>>> import numpy as np
>>> np.set_printoptions(precision=2, suppress=True, linewidth=200, sign=" ")
>>> mat = np.load("run4.npy")
>>> mat
array([[-1.,  1.,  1., -8.,  8.,  1.,  5.],
       [-1.,  2., -2.,  5., -1., -5., -2.],
       [ 1., -1.,  2.,  4.,  6., -6.,  7.],
       [ 0.,  0.,  0., -4., -3., -1., -3.],
       [ 0.,  0.,  0.,  3.,  1.,  4.,  1.],
       [ 0.,  0.,  0., -5.,  1., -1.,  2.],
       [ 0.,  0.,  0.,  0.,  2., -5.,  1.]])
>>> M2 = mat / np.sqrt((mat ** 2).mean(axis=1, keepdims=True))
>>> np.linalg.matrix_rank(mat - mat.mean(axis=1, keepdims=True))
np.int64(6)
>>> M2[4]
array([ 0.  ,  0.  ,  0.  ,  1.53,  0.51,  2.04,  0.51])
>>> mat.sum(axis=0)
array([ -1.,   2.,   1.,  -5.,  14., -13.,  11.])
>>> round(float(np.linalg.norm(mat)), 2)
22.07
>>> mat.sum(axis=1)
array([  7.,  -4.,  13., -11.,   9.,  -3.,  -2.])
>>> mat[:, 7]
Traceback (most recent call last):
  File "<python-input-10>", line 1, in <module>
    mat[:, 7]
    ~~~^^^^^^
IndexError: index 7 is out of bounds for axis 1 with size 7
>>> mat.mean(axis=0)
array([-0.14,  0.29,  0.14, -0.71,  2.  , -1.86,  1.57])
>>> np.linalg.svd(mat, compute_uv=False)
array([ 15.21,  13.08,   8.25,   3.84,   1.3 ,   0.48,   0.05])
>>> np.count_nonzero(mat)
np.int64(36)
>>> data = np.load("dump.npy")
>>> data
array([[ 0.02,  0.06,  0.06, -0.02,  0.05,  0.04, -0.04, -0.06],
       [ 0.06,  0.2 ,  0.2 , -0.08,  0.18,  0.13, -0.15, -0.2 ],
       [ 0.06,  0.2 ,  0.2 , -0.08,  0.18,  0.13, -0.15, -0.2 ],
       [-0.02, -0.08, -0.08,  0.03, -0.07, -0.05,  0.06,  0.08],
       [ 0.05,  0.18,  0.18, -0.07,  0.15,  0.11, -0.13, -0.18],
       [ 0.04,  0.13,  0.13, -0.05,  0.11,  0.08, -0.1 , -0.13],
       [-0.04, -0.15, -0.15,  0.06, -0.13, -0.1 ,  0.12,  0.15],
       [-0.06, -0.2 , -0.2 ,  0.08, -0.18, -0.13,  0.15,  0.2 ]])
>>> [round(float(x), 2) for x in np.linalg.svd(data, compute_uv=False)[:3]]
[1.0, 0.0, 0.0]
>>> np.linalg.matrix_rank(data, rtol=0.1)
np.int64(1)
>>> w, evecs = np.linalg.eigh(data)
>>> np.round(evecs.T @ data @ evecs, 2) + 0
array([[ 0.,  0.,  0.,  0.,  0.,  0.,  0.,  0.],
       [ 0.,  0.,  0.,  0.,  0.,  0.,  0.,  0.],
       [ 0.,  0.,  0.,  0.,  0.,  0.,  0.,  0.],
       [ 0.,  0.,  0.,  0.,  0.,  0.,  0.,  0.],
       [ 0.,  0.,  0.,  0.,  0.,  0.,  0.,  0.],
       [ 0.,  0.,  0.,  0.,  0.,  0.,  0.,  0.],
       [ 0.,  0.,  0.,  0.,  0.,  0.,  0.,  0.],
       [ 0.,  0.,  0.,  0.,  0.,  0.,  0.,  1.]])
>>> np.linalg.eigvalsh(data + 5 * np.eye(8))
array([ 5.,  5.,  5.,  5.,  5.,  5.,  5.,  6.])
>>> np.round(np.linalg.svd(data, compute_uv=False), 2) + 0
array([ 1.,  0.,  0.,  0.,  0.,  0.,  0.,  0.])
>>> np.round(w.sum(), 2), np.trace(data)
(np.float64(1.0), np.float64(1.0))
>>> np.round(evecs.T @ evecs, 2) + 0
array([[ 1.,  0.,  0.,  0.,  0.,  0.,  0.,  0.],
       [ 0.,  1.,  0.,  0.,  0.,  0.,  0.,  0.],
       [ 0.,  0.,  1.,  0.,  0.,  0.,  0.,  0.],
       [ 0.,  0.,  0.,  1.,  0.,  0.,  0.,  0.],
       [ 0.,  0.,  0.,  0.,  1.,  0.,  0.,  0.],
       [ 0.,  0.,  0.,  0.,  0.,  1.,  0.,  0.],
       [ 0.,  0.,  0.,  0.,  0.,  0.,  1.,  0.],
       [ 0.,  0.,  0.,  0.,  0.,  0.,  0.,  1.]])
>>> (w > 1e-8).sum(), (w < -1e-8).sum()
(np.int64(1), np.int64(0))
>>> C = 5 * np.array([[1.2, 0.9, -0.9], [0.5, 0.7, -0.4], [-0.4, -0.4, -0.9]])
>>> rng = np.random.default_rng(27021)
>>> lab = rng.integers(0, 3, 37)
>>> arr = C[lab] + rng.normal(size=(37, 3))
>>> arr
array([[-2.93, -1.5 , -4.78],
       [ 3.5 ,  2.04, -1.88],
       [ 1.97,  3.8 , -2.55],
       [ 5.85,  5.77, -4.2 ],
       [ 3.09,  3.48, -1.64],
       [ 4.26,  4.12, -1.71],
       [ 2.44,  3.21, -1.85],
       [-3.54, -3.87, -4.6 ],
       [-3.23,  0.09, -4.46],
       [-1.63, -1.61, -5.  ],
       [ 0.06, -2.14, -3.81],
       [ 5.58,  4.96, -4.02],
       [ 4.94,  4.7 , -3.1 ],
       [ 3.54,  3.12, -0.97],
       [ 1.59,  4.1 , -2.42],
       [-4.12, -2.54, -3.38],
       [-3.44, -2.93, -3.27],
       [-2.14, -2.94, -4.96],
       [ 3.89,  5.34, -0.87],
       [-2.74, -1.14, -5.04],
       [-1.59, -3.33, -4.03],
       [ 3.28,  2.2 , -1.72],
       [ 6.06,  3.09, -3.34],
       [ 3.88,  1.1 , -0.22],
       [ 5.  ,  4.25, -3.46],
       [ 1.93,  5.17, -1.98],
       [-1.25, -4.9 , -3.35],
       [ 2.5 ,  4.23, -2.65],
       [-2.86, -2.07, -2.24],
       [-0.64, -2.06, -3.89],
       [ 3.57,  1.41, -3.13],
       [-4.68, -2.26, -5.99],
       [-2.09,  0.02, -4.37],
       [-1.06, -1.59, -3.24],
       [ 2.06,  3.67, -2.75],
       [ 5.35,  4.67, -5.38],
       [-3.89, -2.09, -3.58]])
>>> cen = (arr - arr.mean(axis=0)) / arr.std(axis=0)
>>> np.argwhere(np.abs(cen) > 2)
array([[ 23,   2],
       [ 31,   2]])
>>> cen.std(axis=0)
array([ 1.,  1.,  1.])
>>> beta = np.linalg.lstsq(np.delete(cen, 1, axis=1), cen[:, 1])[0]
>>> round(float(1 - np.var(cen[:, 1] - np.delete(cen, 1, axis=1) @ beta)), 2)
0.74
>>> U, sig, Vh = np.linalg.svd(data)
>>> np.argmax(sig[:-1] / (sig[1:] + 1e-6)) + 1
np.int64(1)
>>> sig.round(2) + 0
array([ 1.,  0.,  0.,  0.,  0.,  0.,  0.,  0.])
>>> M2 = U[:, :1] @ np.diag(sig[:1]) @ Vh[:1]
>>> round(np.linalg.norm(data - M2, 2), 2), round(sig[1], 2)
(np.float64(0.0), np.float64(0.0))
>>> q, r_ = np.linalg.qr(arr)
>>> round(float(np.trace(q @ q.T)), 2)
3.0
>>> np.abs(np.diag(r_))
array([ 21.05,  10.01,  21.09])
>>> q @ r_
array([[-2.93, -1.5 , -4.78],
       [ 3.5 ,  2.04, -1.88],
       [ 1.97,  3.8 , -2.55],
       [ 5.85,  5.77, -4.2 ],
       [ 3.09,  3.48, -1.64],
       [ 4.26,  4.12, -1.71],
       [ 2.44,  3.21, -1.85],
       [-3.54, -3.87, -4.6 ],
       [-3.23,  0.09, -4.46],
       [-1.63, -1.61, -5.  ],
       [ 0.06, -2.14, -3.81],
       [ 5.58,  4.96, -4.02],
       [ 4.94,  4.7 , -3.1 ],
       [ 3.54,  3.12, -0.97],
       [ 1.59,  4.1 , -2.42],
       [-4.12, -2.54, -3.38],
       [-3.44, -2.93, -3.27],
       [-2.14, -2.94, -4.96],
       [ 3.89,  5.34, -0.87],
       [-2.74, -1.14, -5.04],
       [-1.59, -3.33, -4.03],
       [ 3.28,  2.2 , -1.72],
       [ 6.06,  3.09, -3.34],
       [ 3.88,  1.1 , -0.22],
       [ 5.  ,  4.25, -3.46],
       [ 1.93,  5.17, -1.98],
       [-1.25, -4.9 , -3.35],
       [ 2.5 ,  4.23, -2.65],
       [-2.86, -2.07, -2.24],
       [-0.64, -2.06, -3.89],
       [ 3.57,  1.41, -3.13],
       [-4.68, -2.26, -5.99],
       [-2.09,  0.02, -4.37],
       [-1.06, -1.59, -3.24],
       [ 2.06,  3.67, -2.75],
       [ 5.35,  4.67, -5.38],
       [-3.89, -2.09, -3.58]])
>>> np.round(q.T @ q, 2) + 0
array([[ 1.,  0.,  0.],
       [ 0.,  1.,  0.],
       [ 0.,  0.,  1.]])
>>> J = np.load("x.npy")
>>> J
array([[ 1.32,  0.66,  1.4 ,  4.28, -0.03, -1.59],
       [ 3.32, -0.86, -3.12,  1.31, -1.28, -0.28],
       [ 1.5 , -0.55, -0.66,  0.15,  4.61,  0.88],
       [-0.01,  0.91, -3.53,  2.64,  1.2 , -1.82],
       [-0.22,  3.91, -1.05, -0.44, -0.72, -2.81],
       [ 1.29,  1.98,  0.25,  4.24, -0.05, -1.19],
       [-4.04, -0.77, -1.77, -1.78,  0.27,  1.31],
       [-0.08,  3.85, -1.92,  0.97, -2.28,  0.6 ],
       [-4.83,  0.36, -0.02, -1.03, -0.42, -0.58],
       [-1.96, -2.69,  0.56, -0.67,  3.45,  1.1 ],
       [-0.69,  1.21, -2.24,  3.81, -0.87,  1.65],
       [-1.97, -2.79, -1.57, -2.73, -1.51, -1.05],
       [-2.25,  1.33, -0.45, -2.45,  2.98,  1.74],
       [ 3.12, -1.79,  2.76,  1.05,  0.28, -1.8 ],
       [-1.09, -2.11,  1.7 , -3.04, -2.5 ,  0.98],
       [ 2.82,  2.54,  1.54,  0.2 ,  2.66, -1.06]])
>>> lab = J[:, 0] > np.median(J[:, 0])
>>> u = J[lab].mean(axis=0) - J[~lab].mean(axis=0)
>>> lab.astype(int)
array([ 1,  1,  1,  1,  0,  1,  0,  1,  0,  0,  0,  0,  0,  1,  0,  1])
>>> ((J - J.mean(axis=0)) @ u > 0).astype(int)
array([ 1,  1,  1,  1,  1,  1,  0,  1,  0,  0,  1,  0,  0,  1,  0,  1])
